$ python -q
>>> import numpy as np
>>> np.set_printoptions(suppress=True, linewidth=120)
>>> mat = np.diag(3 * np.array([7, 7, 7, -1, 7, -8, 6, -1, 2, 6, 2, -1])) + np.array([[-2, 0, 2, -2, 1, 1, 1, -1, -1, 1, -1, 0],
...     [1, 0, -2, 2, 1, 2, 1, 0, -2, -1, -2, 1],
...     [-2, 1, 1, 0, 2, -2, 1, -1, -2, 1, 2, 0],
...     [0, 2, 0, -2, 2, -2, 0, 2, 0, 1, -1, 1],
...     [0, 1, 0, 1, 0, 1, 1, 2, 1, 0, -1, -1],
...     [-2, 2, 1, 1, 0, -2, -1, -2, -2, -2, 1, -1],
...     [2, -2, 2, -2, -2, -2, -1, 1, 1, -2, 2, -2],
...     [0, -2, -2, 0, -1, -1, -1, 1, 2, 1, -2, 0],
...     [2, 0, -2, -1, 2, -1, 0, 1, 0, -2, -2, -1],
...     [-2, -1, 1, -1, 0, -1, -2, -2, 0, 1, -1, 2],
...     [-2, -2, 0, 2, 2, 1, -2, 1, 0, -1, -1, -1],
...     [1, -1, 1, 1, 2, -1, 2, -2, 1, 2, 1, -2]])
>>> mat
array([[ 19,   0,   2,  -2,   1,   1,   1,  -1,  -1,   1,  -1,   0],
       [  1,  21,  -2,   2,   1,   2,   1,   0,  -2,  -1,  -2,   1],
       [ -2,   1,  22,   0,   2,  -2,   1,  -1,  -2,   1,   2,   0],
       [  0,   2,   0,  -5,   2,  -2,   0,   2,   0,   1,  -1,   1],
       [  0,   1,   0,   1,  21,   1,   1,   2,   1,   0,  -1,  -1],
       [ -2,   2,   1,   1,   0, -26,  -1,  -2,  -2,  -2,   1,  -1],
       [  2,  -2,   2,  -2,  -2,  -2,  17,   1,   1,  -2,   2,  -2],
       [  0,  -2,  -2,   0,  -1,  -1,  -1,  -2,   2,   1,  -2,   0],
       [  2,   0,  -2,  -1,   2,  -1,   0,   1,   6,  -2,  -2,  -1],
       [ -2,  -1,   1,  -1,   0,  -1,  -2,  -2,   0,  19,  -1,   2],
       [ -2,  -2,   0,   2,   2,   1,  -2,   1,   0,  -1,   5,  -1],
       [  1,  -1,   1,   1,   2,  -1,   2,  -2,   1,   2,   1,  -5]])
>>> np.count_nonzero(mat)
np.int64(122)
>>> np.diff(mat, axis=0)
array([[-18,  21,  -4,   4,   0,   1,   0,   1,  -1,  -2,  -1,   1],
       [ -3, -20,  24,  -2,   1,  -4,   0,  -1,   0,   2,   4,  -1],
       [  2,   1, -22,  -5,   0,   0,  -1,   3,   2,   0,  -3,   1],
       [  0,  -1,   0,   6,  19,   3,   1,   0,   1,  -1,   0,  -2],
       [ -2,   1,   1,   0, -21, -27,  -2,  -4,  -3,  -2,   2,   0],
       [  4,  -4,   1,  -3,  -2,  24,  18,   3,   3,   0,   1,  -1],
       [ -2,   0,  -4,   2,   1,   1, -18,  -3,   1,   3,  -4,   2],
       [  2,   2,   0,  -1,   3,   0,   1,   3,   4,  -3,   0,  -1],
       [ -4,  -1,   3,   0,  -2,   0,  -2,  -3,  -6,  21,   1,   3],
       [  0,  -1,  -1,   3,   2,   2,   0,   3,   0, -20,   6,  -3],
       [  3,   1,   1,  -1,   0,  -2,   4,  -3,   1,   3,  -4,  -4]])
>>> np.round(np.linalg.svd(mat, compute_uv=False), 4)
array([27.4673, 23.2146, 23.1055, 21.6017, 20.3151, 18.9722, 15.4183,  7.6878,  6.5512,  4.357 ,  3.2884,  0.9721])
>>> np.abs(mat).max()
np.int64(26)
>>> round(float(np.linalg.norm(mat)), 4)
58.6259
